>>> import numpy as np
>>> np.set_printoptions(precision=2, suppress=True, linewidth=100)
>>> tidy = lambda a: np.round(a, 2) + 0
>>> M2 = np.array([[0]])
>>> cent = np.array([[-4, -2], [-5, 1]])
>>> K = np.block([[M2, np.zeros((1, 2))], [np.zeros((2, 1)), cent]])
>>> K
array([[ 0.,  0.,  0.],
       [ 0., -4., -2.],
       [ 0., -5.,  1.]])
>>> r = np.linalg.matrix_rank(K)
>>> r
np.int64(2)
>>> N = np.linalg.svd(K)[2][r:].T
>>> np.linalg.matrix_rank(K.T @ K), np.linalg.matrix_rank(K @ K.T)
(np.int64(2), np.int64(2))
>>> [int(np.linalg.matrix_rank(np.delete(K, i, axis=0))) for i in range(3)]
[2, 1, 1]
>>> [int(np.linalg.matrix_rank(K[:i])) for i in range(1, len(K) + 1)]
[0, 1, 2]
>>> np.allclose(K @ N, 0)
True
>>> rng = np.random.default_rng(961161)
>>> z = rng.permutation(3)
>>> z
array([1, 2, 0])
>>> M2 = K[z][:, z]
>>> tidy(np.linalg.det(M2)), tidy(np.linalg.det(K[z]))
(np.float64(0.0), np.float64(0.0))
>>> np.allclose(M2, K)
False
>>> np.diag(M2)
array([-4.,  1.,  0.])
>>> tidy(np.trace(np.linalg.pinv(K) @ K))
np.float64(2.0)
>>> np.allclose(K[:-1].T @ np.linalg.lstsq(K[:-1].T, K[-1])[0], K[-1])
False
>>> np.linalg.lstsq(K[:-1].T, K[-1])[2]
np.int32(1)
>>> tidy(K @ np.linalg.pinv(K) @ K)
array([[ 0.,  0.,  0.],
       [ 0., -4., -2.],
       [ 0., -5.,  1.]])
>>> M = np.load("m.npy")
>>> M
array([[ 0.61,  0.73, -1.1 ,  0.62],
       [-0.91,  0.12, -0.09, -0.35],
       [ 1.01, -1.89, -0.93,  1.7 ]])
>>> M2 = np.array([[1, 0], [-3, -2]])
>>> cent = np.kron(M2, M)
>>> cent.shape
(6, 8)
>>> np.linalg.matrix_rank(cent)
np.int64(6)
>>> m1 = np.load("block2.npy")
>>> m1
array([[-1,  0,  1],
       [ 2,  3,  4],
       [ 5,  6,  7],
       [ 8,  9, 10]])
>>> tidy(np.trace(np.linalg.pinv(m1) @ m1))
np.float64(2.0)
>>> tidy(m1 @ np.linalg.pinv(m1) @ m1)
array([[-1.,  0.,  1.],
       [ 2.,  3.,  4.],
       [ 5.,  6.,  7.],
       [ 8.,  9., 10.]])
>>> np.allclose(m1[:-1].T @ np.linalg.lstsq(m1[:-1].T, m1[-1])[0], m1[-1])
True
>>> left, sigma, vt = np.linalg.svd(m1)
>>> vecs = vt[:(sigma > 1e-8).sum()]
>>> x = m1[0] + 4 * m1[3] + rng.integers(2) * np.eye(3)[1]
>>> x
array([31., 37., 41.])
>>> tidy(np.diag(vecs.T @ vecs))
array([0.83, 0.33, 0.83])
>>> np.allclose(vecs.T @ vecs @ x, x)
False
>>> M2 = m1[0, 0] * m1[1:] - np.outer(m1[1:, 0], m1[0])
>>> M2
array([[  0,  -3,  -6],
       [  0,  -6, -12],
       [  0,  -9, -18]])
>>> np.linalg.matrix_rank(M2), np.linalg.matrix_rank(m1)
(np.int64(1), np.int64(2))
>>> E = np.load("sample1.npy")
>>> E
array([[-2, -1],
       [ 0,  1]])
>>> z = rng.permutation(2)
>>> z
array([1, 0])
>>> M2 = E[z][:, z]
>>> np.diag(M2)
array([ 1, -2])
>>> M2
array([[ 1,  0],
       [-1, -2]])
>>> q, vecs = np.linalg.qr(E[:, :1])[0], np.linalg.qr(E[:, 1:])[0]
>>> sigma = np.linalg.svd(q.T @ vecs, compute_uv=False)
>>> (sigma > 0.9).sum()
np.int64(0)
>>> tidy(sigma)
array([0.71])
>>> tidy(np.degrees(np.arccos(sigma.clip(0, 1))))
array([45.])
>>> M2 = np.array([[-2, 0], [2, 1]])
>>> data = np.kron(np.eye(2, dtype=int), M2)
>>> data
array([[-2,  0,  0,  0],
       [ 2,  1,  0,  0],
       [ 0,  0, -2,  0],
       [ 0,  0,  2,  1]])
>>> q, Rm = np.linalg.qr(data)
>>> tidy(np.trace(q @ q.T))
np.float64(4.0)
>>> tidy(q.T @ q)
array([[1., 0., 0., 0.],
       [0., 1., 0., 0.],
       [0., 0., 1., 0.],
       [0., 0., 0., 1.]])
>>> tidy(np.abs(np.diag(Rm)))
array([2.83, 0.71, 2.83, 0.71])
>>> np.allclose(Rm.T @ Rm, data.T @ data)
True
>>> blk = np.stack([data, 4 * data, data[::-1]])
>>> (blk @ data.T).shape
(3, 4, 4)
>>> tidy(np.linalg.det(blk))
array([   4., 1024.,    4.])
>>> np.einsum("bij,cij->bc", blk, blk)
array([[ 18,  72,   0],
       [ 72, 288,   0],
       [  0,   0,  18]])
>>> blk.shape
(3, 4, 4)
>>> x = np.array([-2, -2, 3, 3])
>>> a = np.maximum(data @ x, 0)
>>> data.T @ a
array([-8,  0, 18,  9])
>>> np.maximum(data @ (3 * x), 0)
array([12,  0,  0, 27])
>>> a
array([4, 0, 0, 9])
>>> tidy(np.tanh(data @ x))
array([ 1., -1., -1.,  1.])
>>> np.maximum(data @ x, 0) - np.maximum(-data @ x, 0)
array([ 4, -6, -6,  9])
>>> data * (a > 1e-9)[:, None]
array([[-2,  0,  0,  0],
       [ 0,  0,  0,  0],
       [ 0,  0,  0,  0],
       [ 0,  0,  2,  1]])
>>> A = np.load("data.npy")
>>> A
array([[ 3, -1,  3, -1,  3, -1],
       [ 2,  0,  2,  0,  2,  0],
       [-2, -2, -2, -2, -2, -2],
       [ 3, -1,  3, -1,  3, -1],
       [ 2,  0,  2,  0,  2,  0],
       [-2, -2, -2, -2, -2, -2]])
>>> np.unique(A.round(6), axis=0).shape
(3, 6)
>>> np.linalg.lstsq(A[:-1].T, A[-1])[2]
np.int32(2)
>>> tidy(A @ np.linalg.pinv(A) @ A)
array([[ 3., -1.,  3., -1.,  3., -1.],
       [ 2.,  0.,  2.,  0.,  2.,  0.],
       [-2., -2., -2., -2., -2., -2.],
       [ 3., -1.,  3., -1.,  3., -1.],
       [ 2.,  0.,  2.,  0.,  2.,  0.],
       [-2., -2., -2., -2., -2., -2.]])
>>> tidy(np.trace(np.linalg.pinv(A) @ A))
np.float64(2.0)
>>> np.allclose(A[:-1].T @ np.linalg.lstsq(A[:-1].T, A[-1])[0], A[-1])
True
>>> r = np.linalg.matrix_rank(A)
>>> r
np.int64(2)
>>> N = np.linalg.svd(A)[2][r:].T
>>> tidy(N @ N.T)
array([[ 0.67,  0.  , -0.33,  0.  , -0.33,  0.  ],
       [ 0.  ,  0.67,  0.  , -0.33,  0.  , -0.33],
       [-0.33,  0.  ,  0.67,  0.  , -0.33,  0.  ],
       [ 0.  , -0.33,  0.  ,  0.67,  0.  , -0.33],
       [-0.33,  0.  , -0.33,  0.  ,  0.67,  0.  ],
       [ 0.  , -0.33,  0.  , -0.33,  0.  ,  0.67]])
>>> N.shape
(6, 4)
>>> F = np.array([[-1, 0, 0, 0], [0, -2, 0, 0], [0, 0, -1, 0], [0, 0, 0, -2]])
>>> np.poly(F)
array([ 1.,  6., 13., 12.,  4.])
>>> tidy(np.linalg.eigvals(F).sum().real)
np.float64(-6.0)
>>> tidy(np.linalg.det(F[::-1]))
np.float64(4.0)
>>> np.einsum("ii->", F)
np.int64(-6)
>>> tidy(np.linalg.det(F.T))
np.float64(4.0)
>>> np.kron(np.eye(2, dtype=int), F)
array([[-1,  0,  0,  0,  0,  0,  0,  0],
       [ 0, -2,  0,  0,  0,  0,  0,  0],
       [ 0,  0, -1,  0,  0,  0,  0,  0],
       [ 0,  0,  0, -2,  0,  0,  0,  0],
       [ 0,  0,  0,  0, -1,  0,  0,  0],
       [ 0,  0,  0,  0,  0, -2,  0,  0],
       [ 0,  0,  0,  0,  0,  0, -1,  0],
       [ 0,  0,  0,  0,  0,  0,  0, -2]])
>>> np.all(np.linalg.eigvalsh(F) > 0)
np.False_
>>> tidy(np.linalg.eigvalsh(F).min())
np.float64(-2.0)
>>> X = np.load("layer9.npy")
>>> X
array([[ -2,  -6, -12,   0],
       [  0,  -7,   3,  15],
       [  4,  -2,  -9,   3],
       [  1,  -2,  -3,   3]])
>>> tidy(np.linalg.norm(X, 2) / np.linalg.norm(X))
np.float64(0.73)
>>> np.linalg.cond(X) > 100
np.True_
>>> tidy(np.linalg.det(2 * X)), tidy(np.linalg.det(X))
(np.float64(0.0), np.float64(0.0))
>>> tidy(np.linalg.det(X[::-1]))
np.float64(0.0)
>>> np.einsum("ii->", X)
np.int64(-15)
>>> tidy(np.linalg.det(X.T))
np.float64(0.0)
>>> proj = np.triu(np.array([[0, 2, 2, 1], [0, 1, 0, 2], [0, 1, 0, 0], [1, 0, 1, 2]]), 1) + np.eye(4)
>>> M2 = proj @ X @ np.linalg.inv(proj)
>>> tidy(np.linalg.det(M2))
np.float64(0.0)
>>> proj @ X - X @ proj
array([[  9., -16., -11.,  53.],
       [  2.,  -4.,  -6.,  20.],
       [  0.,  -8.,  -8.,   0.],
       [  0.,  -2.,  -2.,   3.]])
>>> tidy(np.poly(M2))
array([  1.,  15., 134., 564.,   0.])
>>> r = np.linalg.matrix_rank(X)
>>> r
np.int64(3)
>>> N = np.linalg.svd(X)[2][r:].T
>>> N.shape
(4, 1)
>>> np.linalg.matrix_rank(X.T @ X), np.linalg.matrix_rank(X @ X.T)
(np.int64(3), np.int64(3))
>>> tidy(N @ N.T)
array([[ 0.28, -0.38,  0.14, -0.2 ],
       [-0.38,  0.5 , -0.19,  0.27],
       [ 0.14, -0.19,  0.07, -0.1 ],
       [-0.2 ,  0.27, -0.1 ,  0.15]])
>>> tidy(X @ N)
array([[0.],
       [0.],
       [0.],
       [0.]])
>>> [int(np.linalg.matrix_rank(X[:, :j + 1])) for j in range(4)]
[1, 2, 3, 3]
>>> np.allclose(X @ N, 0)
True
>>> x = np.array([0, 3, 1, 0])
>>> a = np.maximum(X @ x, 0)
>>> X.T @ a
array([0, 0, 0, 0])
>>> X * (a > 1e-9)[:, None]
array([[0, 0, 0, 0],
       [0, 0, 0, 0],
       [0, 0, 0, 0],
       [0, 0, 0, 0]])
>>> np.flatnonzero(a > 1e-9)
array([], dtype=int64)
>>> a
array([0, 0, 0, 0])
